In [1]: import numpy as np

In [2]: from numpy import linalg as LA

In [3]: np.set_printoptions(suppress=True, linewidth=120)

In [4]: K = np.loadtxt("arr.csv", delimiter=",")

In [5]: K
Out[5]: 
array([[-4., -2.,  0.,  0.],
       [-4.,  4.,  0.,  0.],
       [-6., -3., -4., -2.],
       [-6.,  6., -4.,  4.]])

In [6]: q = K.astype(float).copy()

In [7]: for j in range(4):
   ...:     q[:, j] -= q[:, :j] @ (q[:, :j].T @ q[:, j])
   ...:     q[:, j] /= LA.norm(q[:, j])
   ...: 

In [8]: q.round(2)
Out[8]: 
array([[-0.39, -0.39,  0.59,  0.59],
       [-0.39,  0.39,  0.59, -0.59],
       [-0.59, -0.59, -0.39, -0.39],
       [-0.59,  0.59, -0.39,  0.39]])

In [9]: np.round(q.T @ q, 2) + 0
Out[9]: 
array([[1., 0., 0., 0.],
       [0., 1., 0., 0.],
       [0., 0., 1., 0.],
       [0., 0., 0., 1.]])

In [10]: np.round(q.T @ K, 2) + 0
Out[10]: 
array([[10.2 , -2.55,  4.71, -1.18],
       [ 0.  ,  7.65,  0.  ,  3.53],
       [ 0.  ,  0.  ,  3.14, -0.78],
       [ 0.  ,  0.  ,  0.  ,  2.35]])

In [11]: W2 = np.array([[1.2, -0.8, 0.6, 0.3, 1.0, -0.4, -0.6],
    ...:     [0.0, -0.6, 0.1, -1.3, 0.7, 2.3, 0.4],
    ...:     [0.8, -0.1, -0.5, -0.2, -0.4, -0.5, 0.3]])

In [12]: rng = np.random.default_rng(822)

In [13]: E = np.array([[-4, -3, -4],
    ...:     [-3, -4, 4],
    ...:     [4, -4, 1],
    ...:     [-2, 3, 3],
    ...:     [3, -2, 1],
    ...:     [2, 5, 0],
    ...:     [2, 4, -1],
    ...:     [-4, -4, 0],
    ...:     [-5, 4, -5],
    ...:     [-5, -3, 3],
    ...:     [-3, -1, 5]]) @ W2 + 0.3 * rng.normal(size=(11, 7))

In [14]: E.round(2)
Out[14]: 
array([[ -7.63,   5.56,  -0.48,   3.67,  -4.53,  -3.6 ,   0.12],
       [ -0.67,   4.3 ,  -4.52,   3.55,  -7.52,  -9.83,   1.64],
       [  5.68,  -0.8 ,   1.51,   6.17,   1.39, -11.05,  -2.99],
       [  0.26,  -0.81,  -2.85,  -5.32,  -1.21,   6.55,   2.97],
       [  3.97,  -1.05,   1.02,   3.31,   1.44,  -6.87,  -1.91],
       [  2.29,  -4.39,   1.46,  -6.07,   5.45,  10.14,   0.84],
       [  1.66,  -4.4 ,   1.79,  -4.61,   5.51,   8.4 ,   0.44],
       [ -4.03,   5.9 ,  -3.05,   4.05,  -6.88,  -7.68,   0.43],
       [-10.13,   2.04,  -0.06,  -6.06,  -0.36,  13.81,   3.5 ],
       [ -3.57,   5.56,  -5.36,   2.07,  -8.76,  -6.38,   2.48],
       [  0.66,   2.59,  -4.66,  -0.62,  -5.77,  -3.99,   2.9 ]])

In [15]: out = np.c_[E[:, :4] @ np.array([[-2, 1, -2, 2], [-1, -3, 3, -3], [-2, 3, 1, -1], [-1, -2, 1, 1]]), np.array([5, 2, 4, 6, 7, 4, 0, 6, 7, 0, 8])]

In [16]: out.round(2)
Out[16]: 
array([[  6.98, -33.1 ,  35.15, -27.81,   5.  ],
       [  2.54, -34.24,  13.27,  -6.17,   2.  ],
       [-19.75,   0.28,  -6.08,  18.41,   4.  ],
       [ 11.32,   4.78, -11.12,   0.48,   6.  ],
       [-12.24,   3.56,  -6.74,  13.35,   7.  ],
       [  2.97,  31.96, -22.36,  10.23,   4.  ],
       [  2.1 ,  29.45, -19.34,  10.12,   0.  ],
       [  4.22, -38.98,  26.74, -18.64,   6.  ],
       [ 24.39,  -4.3 ,  20.26, -32.38,   7.  ],
       [ 10.23, -40.47,  20.54, -16.4 ,   0.  ],
       [  6.02, -19.84,   1.18,  -2.42,   8.  ]])

In [17]: LA.matrix_rank(out)
Out[17]: np.int64(5)

In [18]: np.round(LA.norm(out - E @ LA.lstsq(E, out)[0], axis=0), 2) + 0
Out[18]: array([0.  , 0.  , 0.  , 0.  , 6.38])

In [19]: np.round(LA.lstsq(E, out[:, 0])[0], 2) + 0
Out[19]: array([-2., -1., -2., -1.,  0.,  0.,  0.])

In [20]: LA.cond(out) > 100
Out[20]: np.True_

In [21]: np.round(np.abs(LA.svd(out)[2][-1]), 2)
Out[21]: array([0.46, 0.12, 0.56, 0.68, 0.02])

In [22]: round(float(LA.norm(out, 2) / LA.norm(out)), 2)
Out[22]: 0.9

In [23]: LA.matrix_rank(out, rtol=0.1)
Out[23]: np.int64(4)

In [24]: ev, V = LA.eig(K)

In [25]: np.round(np.prod(ev), 2)
Out[25]: np.float64(576.0)

In [26]: np.round(np.sort(LA.eigvals(K.T)), 2)
Out[26]: array([-4.9, -4.9,  4.9,  4.9])

In [27]: np.round(np.sort(LA.eigvals(LA.inv(K))), 2)
Out[27]: array([-0.2+0.j, -0.2+0.j,  0.2-0.j,  0.2+0.j])

In [28]: np.round(K @ V[:, 0] - ev[0] * V[:, 0], 2) + 0
Out[28]: array([0., 0., 0., 0.])

In [29]: round(float(LA.norm(E[0], 1)), 2), round(LA.norm(E[0], np.inf), 2)
Out[29]: (25.59, np.float64(7.63))

In [30]: np.round(LA.norm(E, axis=1), 2)
Out[30]: array([11.68, 14.42, 14.36,  9.51,  9.04, 14.02, 12.15, 13.53, 18.62, 14.15,  9.32])

In [31]: round(LA.norm(E, 1), 2), round(float(LA.norm(E, np.inf)), 2)
Out[31]: (np.float64(88.3), 35.96)

In [32]: x0 = np.array([4, 9, 3, 2, 5, 9, 3])

In [33]: rhs = E @ x0

In [34]: rhs.round(2)
Out[34]: array([-29.19, -91.63, -69.1 ,  36.4 , -44.2 ,  82.84,  67.69, -66.32,  98.53, -70.01, -45.37])

In [35]: np.round(LA.solve(E.T @ E, E.T @ rhs), 2)
Out[35]: array([4., 9., 3., 2., 5., 9., 3.])

In [36]: np.round(LA.lstsq(E, rhs)[0], 2)
Out[36]: array([4., 9., 3., 2., 5., 9., 3.])

In [37]: rhs = rhs + 0.05 * rng.normal(size=11)

In [38]: rhs.round(2)
Out[38]: array([-29.22, -91.67, -69.12,  36.39, -44.19,  82.8 ,  67.76, -66.35,  98.5 , -70.  , -45.25])

In [39]: b, *_ = LA.lstsq(E, rhs)

In [40]: [round(float(LA.norm(LA.solve(E.T @ E + lam * np.eye(7), E.T @ rhs))), 2) for lam in (0, 1, 10, 100)]
Out[40]: [14.94, 7.34, 6.61, 5.98]

In [41]: b.round(2)
Out[41]: array([3.98, 8.97, 3.06, 1.92, 4.96, 8.95, 3.  ])

In [42]: arr = np.loadtxt("data.csv", delimiter=",")

In [43]: arr
Out[43]: 
array([[-2.95, -2.  ,  3.  ,  0.  ,  1.  , -2.  ,  0.  , -1.  ,  2.  ],
       [ 3.  ,  3.05, -3.  ,  3.  ,  2.  , -3.  ,  0.  ,  1.  , -1.  ],
       [-2.  ,  1.  , -2.95,  3.  ,  0.  , -3.  , -1.  ,  2.  ,  1.  ],
       [ 3.  , -3.  ,  3.  ,  2.05, -2.  , -1.  , -1.  ,  3.  , -2.  ],
       [ 3.  ,  1.  ,  2.  ,  3.  ,  3.05,  1.  ,  3.  ,  0.  , -3.  ],
       [ 1.  ,  2.  , -1.  ,  1.  ,  2.  ,  1.05,  3.  ,  3.  , -3.  ],
       [ 0.  ,  3.  ,  2.  ,  1.  , -2.  , -1.  ,  2.05, -1.  ,  1.  ],
       [-3.  ,  3.  , -3.  , -3.  ,  1.  ,  3.  ,  0.  , -1.95, -3.  ],
       [-3.  , -2.  ,  3.  ,  0.  ,  1.  , -2.  ,  0.  , -1.  ,  2.05]])

In [44]: np.argsort(-LA.norm(arr, axis=0).round(6), kind="stable")[:3]
Out[44]: array([2, 0, 1])

In [45]: LA.matrix_rank(arr, rtol=0.1)
Out[45]: np.int64(8)

In [46]: blk = np.stack([arr, 3 * arr, arr[::-1]])

In [47]: LA.matrix_rank(blk.reshape(3, -1))
Out[47]: np.int64(2)

In [48]: (blk @ arr.T).shape
Out[48]: (3, 9, 9)

In [49]: np.round(np.einsum("bij,cij->bc", blk, blk), 2)
Out[49]: 
array([[ 377.52, 1132.57,  109.7 ],
       [1132.57, 3397.7 ,  329.11],
       [ 109.7 ,  329.11,  377.52]])

In [50]: LA.matrix_rank(blk)
Out[50]: array([9, 9, 9])

In [51]: feats = np.load("x.npy")

In [52]: feats
Out[52]: 
array([[ 9,  7,  2,  9,  2,  9],
       [17, 12,  7, 11,  4, 12],
       [17, 12, 10, 20,  4, 17],
       [19, 17, 11, 28, 10, 20],
       [27, 19, 15, 37, 13, 29],
       [31, 28, 15, 45, 20, 36],
       [40, 30, 22, 54, 23, 36],
       [46, 30, 27, 61, 27, 40],
       [49, 31, 31, 66, 30, 48],
       [57, 35, 36, 66, 32, 57],
       [60, 42, 37, 69, 38, 58],
       [66, 42, 44, 70, 38, 58],
       [70, 42, 49, 70, 38, 67],
       [76, 44, 50, 70, 42, 75],
       [83, 46, 50, 74, 50, 83],
       [85, 48, 55, 81, 52, 89],
       [87, 50, 62, 85, 57, 92],
       [89, 51, 64, 86, 59, 94],
       [91, 58, 72, 93, 64, 94]])

In [53]: cen = feats - feats.mean(axis=1)
Traceback (most recent call last):
  Cell In[53], line 1
    cen = feats - feats.mean(axis=1)
ValueError: operands could not be broadcast together with shapes (19,6) (19,) 


In [54]: cen = feats - feats.mean(axis=0)

In [55]: left, s, Vh = LA.svd(cen, full_matrices=False)

In [56]: s.round(2)
Out[56]: array([242.45,  28.81,  13.01,  10.75,   9.08,   5.93])

In [57]: np.round(s ** 2 / (s ** 2).sum(), 2) + 0
Out[57]: array([0.98, 0.01, 0.  , 0.  , 0.  , 0.  ])

In [58]: np.abs(left[:, 0]).argmax()
Out[58]: np.int64(0)

In [59]: (np.sign(left[:, 0]) == np.sign(left[0, 0])).astype(int)
Out[59]: array([1, 1, 1, 1, 1, 1, 1, 1, 1, 0, 0, 0, 0, 0, 0, 0, 0, 0, 0])

In [60]: np.abs(Vh[0]).argmax()
Out[60]: np.int64(5)

In [61]: np.round(np.abs(Vh[-1]), 2) + 0
Out[61]: array([0.3 , 0.56, 0.16, 0.  , 0.67, 0.34])

In [62]: np.round(Vh[0] * np.sign(Vh[0, np.abs(Vh[0]).argmax()]), 2)
Out[62]: array([0.49, 0.26, 0.37, 0.44, 0.34, 0.5 ])

In [63]: blk = np.stack([feats, -1 * feats, feats[::-1]])

In [64]: np.einsum("bij,cij->bc", blk, blk)
Out[64]: 
array([[ 295710, -295710,  177833],
       [-295710,  295710, -177833],
       [ 177833, -177833,  295710]])

In [65]: LA.matrix_rank(blk.reshape(3, -1))
Out[65]: np.int64(2)

In [66]: np.round(LA.norm(blk, axis=(1, 2)), 2)
Out[66]: array([543.79, 543.79, 543.79])

In [67]: blk.shape
Out[67]: (3, 19, 6)

In [68]: LA.matrix_rank(blk)
Out[68]: array([6, 6, 6])

In [69]: (blk @ feats.T).shape
Out[69]: (3, 19, 19)

In [70]: left, s, Vh = LA.svd(feats)

In [71]: s.round(2)
Out[71]: array([541.98,  37.79,  15.51,  12.23,   9.27,   7.66])

In [72]: out = left[:, :1] @ np.diag(s[:1]) @ Vh[:1]

In [73]: LA.matrix_rank(out)
Out[73]: np.int64(1)

In [74]: round(LA.norm(feats - out, 2), 2), round(s[1], 2)
Out[74]: (np.float64(37.79), np.float64(37.79))

In [75]: LA.matrix_rank(feats, rtol=0.05)
Out[75]: np.int64(2)

In [76]: x0 = np.array([4, 1, 4, 3, 9, 8])

In [77]: rhs = feats @ x0

In [78]: np.round(LA.solve(feats.T @ feats, feats.T @ rhs), 2)
Out[78]: array([4., 1., 4., 3., 9., 8.])

In [79]: try:
    ...:     LA.solve(feats, rhs)
    ...: except LA.LinAlgError as e:
    ...:     print(e)
    ...: 
Last 2 dimensions of the array must be square

In [80]: rhs
Out[80]: 
array([ 168,  273,  352,  471,  647,  815,  935, 1068, 1203, 1349, 1443, 1498, 1606, 1736, 1914, 2031, 2150, 2204,
       2317])

In [81]: np.round(LA.pinv(feats) @ feats, 2) + 0
Out[81]: 
array([[1., 0., 0., 0., 0., 0.],
       [0., 1., 0., 0., 0., 0.],
       [0., 0., 1., 0., 0., 0.],
       [0., 0., 0., 1., 0., 0.],
       [0., 0., 0., 0., 1., 0.],
       [0., 0., 0., 0., 0., 1.]])

In [82]: rhs = rhs + 0.02 * rng.normal(size=19)

In [83]: rhs.round(2)
Out[83]: 
array([ 168.04,  272.99,  351.98,  471.  ,  647.02,  815.01,  935.01, 1068.01, 1203.03, 1349.04, 1442.97, 1497.99,
       1605.98, 1736.03, 1914.  , 2030.98, 2149.99, 2203.96, 2317.03])

In [84]: b, *_ = LA.lstsq(feats, rhs)

In [85]: round(float(LA.norm(rhs - feats @ b)), 2)
Out[85]: 0.1

In [86]: left, s, Vh = LA.svd(arr)

In [87]: np.argmax(s[:-1] / (s[1:] + 1e-6)) + 1
Out[87]: np.int64(8)

In [88]: out = left[:, :8] @ np.diag(s[:8]) @ Vh[:8]

In [89]: out.round(2) + 0
Out[89]: 
array([[-2.95, -2.  ,  3.  ,  0.  ,  1.  , -2.  ,  0.  , -1.  ,  2.  ],
       [ 3.  ,  3.05, -3.  ,  3.  ,  2.  , -3.  ,  0.  ,  1.  , -1.  ],
       [-2.  ,  1.  , -2.95,  3.  ,  0.  , -3.  , -1.  ,  2.  ,  1.  ],
       [ 3.  , -3.  ,  3.  ,  2.05, -2.  , -1.  , -1.  ,  3.  , -2.  ],
       [ 3.  ,  1.  ,  2.  ,  3.  ,  3.05,  1.  ,  3.  ,  0.  , -3.  ],
       [ 1.  ,  2.  , -1.  ,  1.  ,  2.  ,  1.05,  3.  ,  3.  , -3.  ],
       [ 0.  ,  3.  ,  2.  ,  1.  , -2.  , -1.  ,  2.05, -1.  ,  1.  ],
       [-3.  ,  3.  , -3.  , -3.  ,  1.  ,  3.  ,  0.  , -1.95, -3.  ],
       [-3.  , -2.  ,  3.  ,  0.  ,  1.  , -2.  ,  0.  , -1.  ,  2.05]])

In [90]: np.round(LA.norm(arr - out, 2), 2), round(s[8], 2)
Out[90]: (np.float64(0.01), np.float64(0.01))

In [91]: round(float(LA.norm(arr - out) / LA.norm(arr)), 2)
Out[91]: 0.0

In [92]: LA.matrix_rank(arr, rtol=0.05)
Out[92]: np.int64(8)

In [93]: LA.matrix_rank(out)
Out[93]: np.int64(8)

In [94]: W0 = np.vander(np.arange(8) - 2, 3, increasing=True)

In [95]: W0
Out[95]: 
array([[ 1, -2,  4],
       [ 1, -1,  1],
       [ 1,  0,  0],
       [ 1,  1,  1],
       [ 1,  2,  4],
       [ 1,  3,  9],
       [ 1,  4, 16],
       [ 1,  5, 25]])

In [96]: q, V = LA.qr(W0[:, :2])[0], LA.qr(W0[:, 2:])[0]

In [97]: s = LA.svd(q.T @ V, compute_uv=False)

In [98]: s.round(2)
Out[98]: array([0.91])

In [99]: round(float(LA.norm(q @ q.T - V @ V.T, 2)), 2)
Out[99]: 1.0
